>>> import numpy as np
>>> np.set_printoptions(precision=1, suppress=True, linewidth=100)
>>> M = np.load("run8.npy")
>>> M
array([[  1.9,  -0.3,  -1. ,   0.1],
       [  1. ,   0.8,   1. ,   1.7],
       [  0.6,  -1. ,   1.2,  -0.1],
       [ -0.3,   2.1,  -0.3,   1. ],
       [  1.4,  -1.2,   0.1,  -1.1],
       [  0.6,  -2.2,  -0.2,   0.6],
       [ -1.2,   0.3,  -1.2,   0. ],
       [  1.5,  -1.3,   0.2,  -1.4],
       [ -1.7,  -0.9,   0.7,  -1. ],
       [  0.8,  -0.1,  -0.7,   1.6],
       [  0.4,   0.1,   0.9,   0.1],
       [ -0.2,  -0.2,  -0.6,  -0.6],
       [  1.4,  -1.4,   3.2,   1. ],
       [-13. ,  10. ,   2. ,   9. ],
       [ -1.1,   0.7,   0.9,  -0.1]])
>>> Xc = M - M.mean(axis=0)
>>> U, sig, Vt = np.linalg.svd(Xc, full_matrices=False)
>>> np.linalg.matrix_rank(Xc)
np.int64(4)
>>> np.round(sig ** 2 / (sig ** 2).sum(), 1) + 0
array([0.9, 0. , 0. , 0. ])
>>> np.round(Xc.mean(axis=0), 1) + 0
array([0., 0., 0., 0.])
>>> Vt[0] * np.sign(Vt[0, np.abs(Vt[0]).argmax()])
array([ 0.7, -0.6, -0.1, -0.5])
>>> np.searchsorted(np.cumsum(sig ** 2) / (sig ** 2).sum(), 0.9) + 1
np.int64(2)
>>> d = np.linalg.norm(M[:, None] - M[None], axis=-1)
>>> np.linalg.norm(M, axis=1)
array([ 2.2,  2.4,  1.7,  2.4,  2.1,  2.4,  1.7,  2.4,  2.3,  1.9,  1. ,  0.9,  3.9, 18.8,  1.6])
>>> d.mean(axis=1).argmax()
np.int64(13)
>>> d.shape
(15, 15)
>>> print(np.linalg.norm(M - M.mean(axis=0), axis=1))
[ 3.   2.   2.1  1.9  3.1  2.9  1.9  3.4  2.5  2.   1.2  1.8  3.8 17.9  1.2]
>>> C2 = np.cov(M, rowvar=False)
>>> np.linalg.eigvalsh(C2)[::-1]
array([25.9,  1.4,  1.1,  0.4])
>>> print(np.polyfit(M[:, 2], M[:, 3], 1))
[0.8 0.4]
>>> rng = np.random.default_rng(55)
>>> other = M + rng.integers(-2, 3, (15, 1)) @ rng.integers(-2, 3, (1, 4))
>>> other
array([[  5.9,   1.7,  -5. ,   2.1],
       [  5. ,   2.8,  -3. ,   3.7],
       [  2.6,   0. ,  -0.8,   0.9],
       [  3.7,   4.1,  -4.3,   3. ],
       [ -0.6,  -2.2,   2.1,  -2.1],
       [ -1.4,  -3.2,   1.8,  -0.4],
       [  0.8,   1.3,  -3.2,   1. ],
       [ -0.5,  -2.3,   2.2,  -2.4],
       [ -1.7,  -0.9,   0.7,  -1. ],
       [  0.8,  -0.1,  -0.7,   1.6],
       [ -1.6,  -0.9,   2.9,  -0.9],
       [  1.8,   0.8,  -2.6,   0.4],
       [  1.4,  -1.4,   3.2,   1. ],
       [-11. ,  11. ,   0. ,  10. ],
       [ -5.1,  -1.3,   4.9,  -2.1]])
>>> np.linalg.matrix_rank(other - M, tol=1e-8)
np.int64(1)
>>> other - M
array([[ 4.,  2., -4.,  2.],
       [ 4.,  2., -4.,  2.],
       [ 2.,  1., -2.,  1.],
       [ 4.,  2., -4.,  2.],
       [-2., -1.,  2., -1.],
       [-2., -1.,  2., -1.],
       [ 2.,  1., -2.,  1.],
       [-2., -1.,  2., -1.],
       [ 0.,  0.,  0.,  0.],
       [ 0.,  0.,  0.,  0.],
       [-2., -1.,  2., -1.],
       [ 2.,  1., -2.,  1.],
       [ 0.,  0.,  0.,  0.],
       [ 2.,  1., -2.,  1.],
       [-4., -2.,  4., -2.]])
>>> Q, _ = np.linalg.qr(np.array([[-0.1, 1.7, -0.9, -2.3, 0.3],
...     [0.0, 0.3, -1.3, 0.0, 0.3],
...     [-0.1, -0.8, 0.5, -0.5, -1.5],
...     [1.0, 0.0, -0.4, 0.5, 0.2],
...     [-0.3, -1.0, 0.5, -1.1, 1.0]]))
>>> vecs, _ = np.linalg.qr(np.array([[-1.3, -0.7, 0.8, 0.2],
...     [0.2, -0.8, -0.9, -1.3],
...     [0.1, 0.7, -0.2, 0.5],
...     [1.5, -1.0, 0.4, 0.0]]))
>>> sig = 10 * 0.9 ** np.arange(4)
>>> F = Q[:, :4] * sig @ vecs[:4]
>>> F.round(1) + 0
array([[-3.3,  6.3,  4. , -2.2],
       [ 0. , -3.3,  1.6, -7.2],
       [-1.3,  0.3, -4.3, -0.3],
       [-7.7, -5.1,  1.7,  2.7],
       [-1.3,  1.3, -6.2, -2.4]])
>>> labels = rng.permutation(4)
>>> other = F[:, labels] * rng.choice([-1, 1], 4)
>>> print(other.round(1) + 0)
[[ 2.2  4.   3.3 -6.3]
 [ 7.2  1.6  0.   3.3]
 [ 0.3 -4.3  1.3 -0.3]
 [-2.7  1.7  7.7  5.1]
 [ 2.4 -6.2  1.3 -1.3]]
>>> U, _, Vt = np.linalg.svd(F.T @ other)
>>> np.round(np.linalg.lstsq(F, other)[0], 1) + 0
array([[ 0.,  0., -1.,  0.],
       [ 0.,  0.,  0., -1.],
       [ 0.,  1.,  0.,  0.],
       [-1.,  0.,  0.,  0.]])
>>> labels
array([3, 2, 0, 1])
>>> W1 = np.array([[2, -2, -1, 1, -2, -3],
...     [-3, -1, 3, -2, -1, -1],
...     [3, -3, 3, 0, -2, -2],
...     [-3, -1, -3, 3, -2, -2]])
>>> c = np.array([1, -1, -2, -3, 3, -3])
>>> act = np.maximum(F @ W1 + c, 0)
>>> print((act > 0).astype(int))
[[0 0 1 0 0 0]
 [1 1 1 0 1 1]
 [0 1 0 0 1 1]
 [0 1 0 1 1 1]
 [0 1 0 0 1 1]]
>>> (act > 0).mean(axis=0)
array([0.2, 0.8, 0.4, 0.2, 0.8, 0.8])
>>> W2 = np.array([[2, 9], [7, -3], [9, 2], [0, -6], [-6, -2], [-7, 6]])
>>> W1 @ W2
array([[ 14,   2],
       [ 27, -10],
       [ 38,  34],
       [-14, -56]])
>>> print((act @ W2).round(6).argmax(axis=1))
[0 1 1 1 1]
>>> P = F @ np.linalg.solve(F.T @ F, F.T)
>>> print(np.round(np.linalg.eigvalsh(P), 1) + 0)
[0. 1. 1. 1. 1.]
>>> np.round((np.eye(5) - P) @ F, 1) + 0
array([[0., 0., 0., 0.],
       [0., 0., 0., 0.],
       [0., 0., 0., 0.],
       [0., 0., 0., 0.],
       [0., 0., 0., 0.]])
>>> np.linalg.matrix_rank(np.eye(5) - P)
np.int64(1)
>>> print(np.trace(P))
4.0
>>> data = np.array([[1, -1, 1, -1],
...     [1, 0, 0, 0],
...     [1, 1, 1, 1],
...     [1, 2, 4, 8],
...     [1, 3, 9, 27]])
>>> data
array([[ 1, -1,  1, -1],
       [ 1,  0,  0,  0],
       [ 1,  1,  1,  1],
       [ 1,  2,  4,  8],
       [ 1,  3,  9, 27]])
>>> # row 4 is much longer than the rest
>>> other = np.c_[data[:, :3] @ np.array([[1, 1, -2], [0, 1, -1], [-1, -2, 0]]), np.array([2, -3, -2, -3, 1])]
>>> other
array([[  0,  -2,  -1,   2],
       [  1,   1,  -2,  -3],
       [  0,   0,  -3,  -2],
       [ -3,  -5,  -4,  -3],
       [ -8, -14,  -5,   1]])
>>> np.round(np.linalg.lstsq(data, other[:, 0])[0], 1) + 0
array([ 1.,  0., -1.,  0.])
>>> np.linalg.matrix_rank(np.c_[data, other])
np.int64(5)
>>> np.linalg.norm(np.linalg.qr(data)[0].T @ other, axis=0) ** 2 / ((other ** 2).sum(axis=0) + 1e-12)
array([1. , 1. , 1. , 0.9])
>>> x = np.array([0, -1, -2, 3])
>>> rhs = other @ x
>>> rhs
array([10, -6,  0,  4, 27])
>>> np.round(np.linalg.solve(other.T @ other, other.T @ rhs), 1) + 0
array([ 0., -1., -2.,  3.])
>>> print(np.round(np.linalg.lstsq(other, rhs)[0], 1) + 0)
[ 0. -1. -2.  3.]
>>> rhs = rhs + 0.3 * rng.normal(size=5)
>>> rhs
array([ 9.9, -5.9, -0.4,  4.3, 27. ])
>>> c, *_ = np.linalg.lstsq(other, rhs)
>>> np.round(np.linalg.norm(rhs - other @ c), 1)
np.float64(0.2)
>>> c.round()
array([ 0., -1., -2.,  3.])
>>> print(c)
[ 0.4 -1.4 -1.7  2.7]
>>> X = np.loadtxt("out6.csv", delimiter=",")
>>> X
array([[ 0.,  0.,  0.,  0.,  0.],
       [-3.,  0.,  0.,  5.,  0.],
       [ 0.,  0.,  0.,  0.,  0.],
       [-3.,  0.,  0.,  0., -1.]])
>>> # row 2 repeats row 0
>>> P = M @ np.linalg.solve(M.T @ M, M.T)
>>> P @ M[:, 1]
array([-0.3,  0.8, -1. ,  2.1, -1.2, -2.2,  0.3, -1.3, -0.9, -0.1,  0.1, -0.2, -1.4, 10. ,  0.7])
>>> np.allclose(P @ P, P)
True
>>> np.round(np.trace(P), 1)
np.float64(4.0)
>>> np.round(np.diag(P), 1) + 0
array([0.2, 0.3, 0.1, 0.2, 0. , 0.6, 0.1, 0. , 0.3, 0.3, 0.1, 0. , 0.6, 1. , 0.1])
>>> print(np.round(np.linalg.eigvalsh(P), 1) + 0)
[0. 0. 0. 0. 0. 0. 0. 0. 0. 0. 0. 1. 1. 1. 1.]
>>> other = X + rng.integers(-2, 3, (4, 2)) @ rng.integers(-2, 3, (2, 5))
>>> print(other)
[[-4.  0.  1.  2.  0.]
 [-4. -3.  1.  1.  0.]
 [ 0.  0.  0.  0.  0.]
 [-3.  0.  0.  0. -1.]]
>>> print(other - X)
[[-4.  0.  1.  2.  0.]
 [-1. -3.  1. -4.  0.]
 [ 0.  0.  0.  0.  0.]
 [ 0.  0.  0.  0.  0.]]
>>> np.linalg.svd(other - X, compute_uv=False)
array([5.3, 4.4, 0. , 0. ])
>>> A = np.load("test11.npy")
>>> A
array([[-2.5, -3.1, -3.3],
       [-3.4, -3.2, -2.7],
       [-3.1, -2.8, -2.7],
       [-3.1, -2.9, -3.2],
       [-3.2, -2.5, -3.4],
       [-3. , -3.4, -2.6],
       [-2.5, -2.5, -3.2],
       [-3.4,  2.9, -2.2],
       [-3.5,  3.2, -3.3],
       [-3.5,  2.8, -3. ],
       [-3.1,  3.1, -3.3],
       [-3.1,  2.5, -3. ],
       [-2.9,  2.6, -2.9],
       [-3.1,  3.2, -2.8],
       [-0.1, -3.2, -3.2],
       [-0.7, -3.1, -2.6],
       [ 0.3, -3.3, -2.9],
       [-0.4, -2.7, -3.2],
       [-0.4, -3.2, -2.9],
       [ 0.5, -3. , -3.5],
       [ 0. , -2.6, -3.2]])
>>> other = np.c_[A[:, :2] @ np.array([[-2, -4], [-4, 5]]), np.array([4, 4, 0, 0, 0, 4, 3, 2, 5, 2, 5, 3, 4, 4, 2, 5, 1, 5, 0, 3, 0])]
>>> other
array([[ 17.4,  -5.5,   4. ],
       [ 19.6,  -2.4,   4. ],
       [ 17.4,  -1.6,   0. ],
       [ 17.8,  -2.1,   0. ],
       [ 16.4,   0.3,   0. ],
       [ 19.6,  -5. ,   4. ],
       [ 15. ,  -2.5,   3. ],
       [ -4.8,  28.1,   2. ],
       [ -5.8,  30. ,   5. ],
       [ -4.2,  28. ,   2. ],
       [ -6.2,  27.9,   5. ],
       [ -3.8,  24.9,   3. ],
       [ -4.6,  24.6,   4. ],
       [ -6.6,  28.4,   4. ],
       [ 13. , -15.6,   2. ],
       [ 13.8, -12.7,   5. ],
       [ 12.6, -17.7,   1. ],
       [ 11.6, -11.9,   5. ],
       [ 13.6, -14.4,   0. ],
       [ 11. , -17. ,   3. ],
       [ 10.4, -13. ,   0. ]])
>>> np.linalg.matrix_rank(np.c_[A, other])
np.int64(4)
>>> np.linalg.norm(np.linalg.qr(A)[0].T @ other, axis=0) ** 2 / ((other ** 2).sum(axis=0) + 1e-12)
array([1. , 1. , 0.7])
>>> np.linalg.matrix_rank(other)
np.int64(3)
>>> blk = np.stack([other, -3 * other, other[::-1]])
>>> print(np.linalg.matrix_rank(blk.reshape(3, -1)))
2
>>> Xc = A - A.mean(axis=0)
>>> U, sig, Vt = np.linalg.svd(Xc, full_matrices=False)
>>> np.abs(Vt[0]).argmax()
np.int64(1)
>>> (np.sign(U[:, 0]) == np.sign(U[0, 0])).astype(int)
array([1, 1, 1, 1, 1, 1, 1, 0, 0, 0, 0, 0, 0, 0, 1, 1, 1, 1, 1, 1, 1])
>>> np.round(Vt[0] * np.sign(Vt[0, np.abs(Vt[0]).argmax()]), 1) + 0
array([-0.3,  0.9,  0. ])
>>> W0 = np.array([[1, 2, 2, 3, 2],
...     [3, 0, 1, 1, 1],
...     [1, 3, 0, 3, 0],
...     [2, 0, 1, 3, 1],
...     [3, 0, 2, 3, 3]])
>>> x = np.array([-2, 1, -2, 2, -1])
>>> (W0 * x).sum(axis=1)
array([ 0, -7,  7, -1, -7])
>>> W0 * x
array([[-2,  2, -4,  6, -2],
       [-6,  0, -2,  2, -1],
       [-2,  3,  0,  6,  0],
       [-4,  0, -2,  6, -1],
       [-6,  0, -4,  6, -3]])
>>> (W0 @ x).argmax()
np.int64(2)
>>> print(np.linalg.norm(W0 @ x) <= np.linalg.norm(W0, 2) * np.linalg.norm(x) + 1e-9)
True
>>> W0 @ np.eye(5)[3]
array([3., 1., 3., 3., 3.])
>>> np.sign((W0 @ x).round(6))
array([ 0, -1,  1, -1, -1])
>>> x = np.array([0, 6, 9, 0])
>>> rhs = M @ x
>>> c, lr = np.zeros(4), 1 / np.linalg.norm(M, 2) ** 2
>>> for i in range(40):
...     c -= lr * M.T @ (M @ c - rhs)
...     if i % 10 == 0: print(i, round(np.linalg.norm(M @ c - rhs), 1))
... 
0 34.4
10 22.1
20 15.8
30 12.2
>>> round(float(np.linalg.cond(M)), 1)
7.9
>>> other = np.array([[1, 1], [2, 1], [1, 1], [0, 2], [2, 0]])
>>> np.linalg.matrix_rank(np.vstack([W0, other.T]))
np.int64(5)
>>> print(W0 @ other)
[[11 11]
 [ 6  6]
 [ 7 10]
 [ 5  9]
 [11 11]]
>>> print(np.einsum("ij->j", W0))
[10  5  6 13  7]
>>> np.linalg.matrix_rank(W0 @ other)
np.int64(2)
>>> K = np.loadtxt("data.csv", delimiter=",")
>>> K
array([[-10.,  -7.,  12.],
       [ -3.,   0.,  24.],
       [ -9.,  -7.,   4.]])
>>> U, sig, Vt = np.linalg.svd(K)
>>> sig.round(1) + 0
array([29.1, 13.2,  0. ])
>>> other = U[:, :2] @ np.diag(sig[:2]) @ Vt[:2]
>>> np.linalg.matrix_rank(other)
np.int64(2)
>>> np.linalg.matrix_rank(K, rtol=0.05)
np.int64(2)
>>> u, v = K[2], K[0]
>>> u @ u
np.float64(146.0)
>>> p = (u @ v) / (u @ u) * u
>>> (v - p) @ u
np.float64(0.0)
>>> np.linalg.matrix_rank(np.outer(u, v))
np.int64(1)
>>> np.outer(u, v)
array([[  90.,   63., -108.],
       [  70.,   49.,  -84.],
       [ -40.,  -28.,   48.]])
>>> v - p
array([1.5, 2. , 6.9])
>>> round(float(np.linalg.norm(u + v) ** 2 + np.linalg.norm(u - v) ** 2), 1)
878.0
>>> U, sig, Vt = np.linalg.svd(K)
>>> vecs = Vt[:(sig > 1e-8).sum()]
>>> x = K[2] + -3 * K[1] + rng.integers(2) * np.eye(3)[0]
>>> x
array([  1.,  -7., -68.])
>>> round(float(np.linalg.norm(x - vecs.T @ vecs @ x)), 1)
0.6
>>> vecs.T @ vecs
array([[ 0.6,  0.5, -0.1],
       [ 0.5,  0.4,  0.1],
       [-0.1,  0.1,  1. ]])
>>> P = data @ np.linalg.solve(data.T @ data, data.T)
>>> np.diag(P)
array([1. , 0.8, 0.5, 0.8, 1. ])
>>> print(np.linalg.matrix_rank(np.eye(5) - P))
1
>>> np.round(np.linalg.eigvalsh(P), 1) + 0
array([0., 1., 1., 1., 1.])
>>> np.round((np.eye(5) - P) @ data, 1) + 0
array([[0., 0., 0., 0.],
       [0., 0., 0., 0.],
       [0., 0., 0., 0.],
       [0., 0., 0., 0.],
       [0., 0., 0., 0.]])
>>> round(float(np.trace(P)), 1)
4.0
>>> other = K + rng.integers(-2, 3, (3, 2)) @ rng.integers(-2, 3, (2, 3))
>>> other
array([[ -7.,  -4.,  10.],
       [ -4.,   4.,  28.],
       [-11.,  -8.,   6.]])
>>> other - K
array([[ 3.,  3., -2.],
       [-1.,  4.,  4.],
       [-2., -1.,  2.]])
>>> np.round(np.linalg.svd(other - K, compute_uv=False), 1) + 0
array([5.9, 5.4, 0. ])
>>> mat = np.array([[-2.0, -3.0, 0.0, 0.0],
...     [-3.0, -2.0, 0.0, 0.0],
...     [0.0, 0.0, -2.0, 0.0],
...     [0.0, 0.0, 0.0, -2.0]])
>>> mat
array([[-2., -3.,  0.,  0.],
       [-3., -2.,  0.,  0.],
       [ 0.,  0., -2.,  0.],
       [ 0.,  0.,  0., -2.]])
>>> # 3 blocks once reordered
>>> blk = np.stack([mat, 5 * mat, mat[::-1]])
>>> np.linalg.norm(blk, axis=(1, 2))
array([ 5.8, 29.2,  5.8])
>>> print(np.linalg.matrix_rank(blk))
[4 4 4]
>>> np.linalg.matrix_rank(blk.reshape(3, -1))
np.int64(2)
>>> blk.shape
(3, 4, 4)
>>> np.linalg.det(blk)
array([   -20., -12500.,    -20.])
